$ ipython --no-banner

In [1]: import numpy as np

In [2]: from numpy import linalg as LA

In [3]: np.set_printoptions(precision=3, suppress=True, linewidth=120)

In [4]: def rnd(a):
   ...:     return np.round(a, 3) + 0
   ...: 

In [5]: B = np.array([[1, 1], [1, -1]])

In [6]: rng = np.random.default_rng(93)

In [7]: arr = np.kron(B, np.kron(B, B))[rng.permutation(8)][:10]

In [8]: arr
Out[8]: 
array([[ 1, -1, -1,  1,  1, -1, -1,  1],
       [ 1, -1,  1, -1,  1, -1,  1, -1],
       [ 1,  1, -1, -1,  1,  1, -1, -1],
       [ 1, -1, -1,  1, -1,  1,  1, -1],
       [ 1,  1,  1,  1, -1, -1, -1, -1],
       [ 1, -1,  1, -1, -1,  1, -1,  1],
       [ 1,  1,  1,  1,  1,  1,  1,  1],
       [ 1,  1, -1, -1, -1, -1,  1,  1]])

In [9]: lab = rng.permutation(8)

In [10]: lab
Out[10]: array([1, 0, 5, 2, 4, 6, 7, 3])

In [11]: B = arr[lab][:, lab]

In [12]: np.trace(B)
Out[12]: np.int64(2)

In [13]: rnd(np.sort(np.abs(LA.eigvals(B))))
Out[13]: array([2.828, 2.828, 2.828, 2.828, 2.828, 2.828, 2.828, 2.828])

In [14]: np.allclose(B, arr)
Out[14]: False

In [15]: B
Out[15]: 
array([[-1,  1, -1,  1,  1,  1, -1, -1],
       [-1,  1, -1, -1,  1, -1,  1,  1],
       [-1,  1,  1,  1, -1, -1,  1, -1],
       [ 1,  1,  1, -1,  1, -1, -1, -1],
       [ 1,  1, -1,  1, -1, -1, -1,  1],
       [ 1,  1,  1,  1,  1,  1,  1,  1],
       [ 1,  1, -1, -1, -1,  1,  1, -1],
       [-1,  1,  1, -1, -1,  1, -1,  1]])

In [16]: B = LA.inv(arr)

In [17]: rnd(LA.det(arr) * LA.det(B))
Out[17]: np.float64(1.0)

In [18]: np.allclose(B, arr.T)
Out[18]: False

In [19]: arr @ B
Out[19]: 
array([[1., 0., 0., 0., 0., 0., 0., 0.],
       [0., 1., 0., 0., 0., 0., 0., 0.],
       [0., 0., 1., 0., 0., 0., 0., 0.],
       [0., 0., 0., 1., 0., 0., 0., 0.],
       [0., 0., 0., 0., 1., 0., 0., 0.],
       [0., 0., 0., 0., 0., 1., 0., 0.],
       [0., 0., 0., 0., 0., 0., 1., 0.],
       [0., 0., 0., 0., 0., 0., 0., 1.]])

In [20]: rnd(LA.cond(arr))
Out[20]: np.float64(1.0)

In [21]: rnd(LA.inv(B))
Out[21]: 
array([[ 1., -1., -1.,  1.,  1., -1., -1.,  1.],
       [ 1., -1.,  1., -1.,  1., -1.,  1., -1.],
       [ 1.,  1., -1., -1.,  1.,  1., -1., -1.],
       [ 1., -1., -1.,  1., -1.,  1.,  1., -1.],
       [ 1.,  1.,  1.,  1., -1., -1., -1., -1.],
       [ 1., -1.,  1., -1., -1.,  1., -1.,  1.],
       [ 1.,  1.,  1.,  1.,  1.,  1.,  1.,  1.],
       [ 1.,  1., -1., -1., -1., -1.,  1.,  1.]])

In [22]: rnd(LA.slogdet(arr)[0])
Out[22]: np.float64(-1.0)

In [23]: rnd(LA.det(arr) * B)
Out[23]: 
array([[-512., -512., -512., -512., -512., -512., -512., -512.],
       [ 512.,  512., -512.,  512., -512.,  512., -512., -512.],
       [ 512., -512.,  512.,  512., -512., -512., -512.,  512.],
       [-512.,  512.,  512., -512., -512.,  512., -512.,  512.],
       [-512., -512., -512.,  512.,  512.,  512., -512.,  512.],
       [ 512.,  512., -512., -512.,  512., -512., -512.,  512.],
       [ 512., -512.,  512., -512.,  512.,  512., -512., -512.],
       [-512.,  512.,  512.,  512.,  512., -512., -512., -512.]])
